$ ipython --no-banner

In [1]: import numpy as np

In [2]: from numpy import linalg as LA

In [3]: np.set_printoptions(suppress=True, linewidth=140)

In [4]: def rd(a):
   ...:     return np.round(a, 2) + 0
   ...: 

In [5]: W0 = np.load("block1.npy")

In [6]: W0
Out[6]: 
array([[ 0,  3,  0,  0,  0],
       [ 0,  7,  0,  4,  1],
       [ 0,  3,  0,  5,  2],
       [ 0,  3,  0,  5,  4],
       [ 0,  0,  0,  6,  4],
       [ 0,  8,  0,  5,  1],
       [ 0,  0,  0,  4,  0],
       [ 0,  3,  0,  5,  0],
       [ 0,  0,  0,  2,  0],
       [ 0,  3,  0, 10,  7]])

In [7]: LA.lstsq(W0[:-1].T, W0[-1])[2]
Out[7]: np.int32(3)

In [8]: print(np.allclose(W0[:-1].T @ LA.lstsq(W0[:-1].T, W0[-1])[0], W0[-1]))
True

In [9]: M2 = W0 / np.sqrt((W0 ** 2).mean(axis=1, keepdims=True))

In [10]: print(LA.matrix_rank(M2) == LA.matrix_rank(W0))
True

In [11]: LA.matrix_rank(W0 - W0.mean(axis=1, keepdims=True))
Out[11]: np.int64(3)

In [12]: print([round(float(x), 2) for x in LA.svd(W0, compute_uv=False)[:3]])
[20.67, 8.76, 3.6]

In [13]: LA.matrix_rank(W0, rtol=0.1)
Out[13]: np.int64(3)

In [14]: rd(LA.norm(W0, 2) / LA.norm(W0))
Out[14]: np.float64(0.91)

In [15]: LA.cond(W0) > 100
Out[15]: np.True_

In [16]: np.argsort(-LA.norm(W0, axis=0).round(6), kind="stable")[:3]
Out[16]: array([3, 1, 4])

In [17]: mat = np.load("data.npy")

In [18]: mat
Out[18]: 
array([[ -5, -10,  -9,  -7,  -5],
       [  2,  -3,  -2,   0,   2],
       [ -7, -12, -11,  -9,  -7],
       [  2,  -3,  -2,   0,   2],
       [  3,  -2,  -1,   1,   3],
       [  9,   4,   5,   7,   9],
       [ -3,  -8,  -7,  -5,  -3],
       [  2,  -3,  -2,   0,   2],
       [ -2,  -7,  -6,  -4,  -2],
       [  9,   4,   5,   7,   9],
       [  8,   3,   4,   6,   8],
       [ -3,  -8,  -7,  -5,  -3]])

In [19]: r = LA.matrix_rank(mat)

In [20]: r
Out[20]: np.int64(2)

In [21]: N = LA.svd(mat)[2][r:].T

In [22]: [int(LA.matrix_rank(mat[:i])) for i in range(1, len(mat) + 1)]
Out[22]: [1, 2, 2, 2, 2, 2, 2, 2, 2, 2, 2, 2]
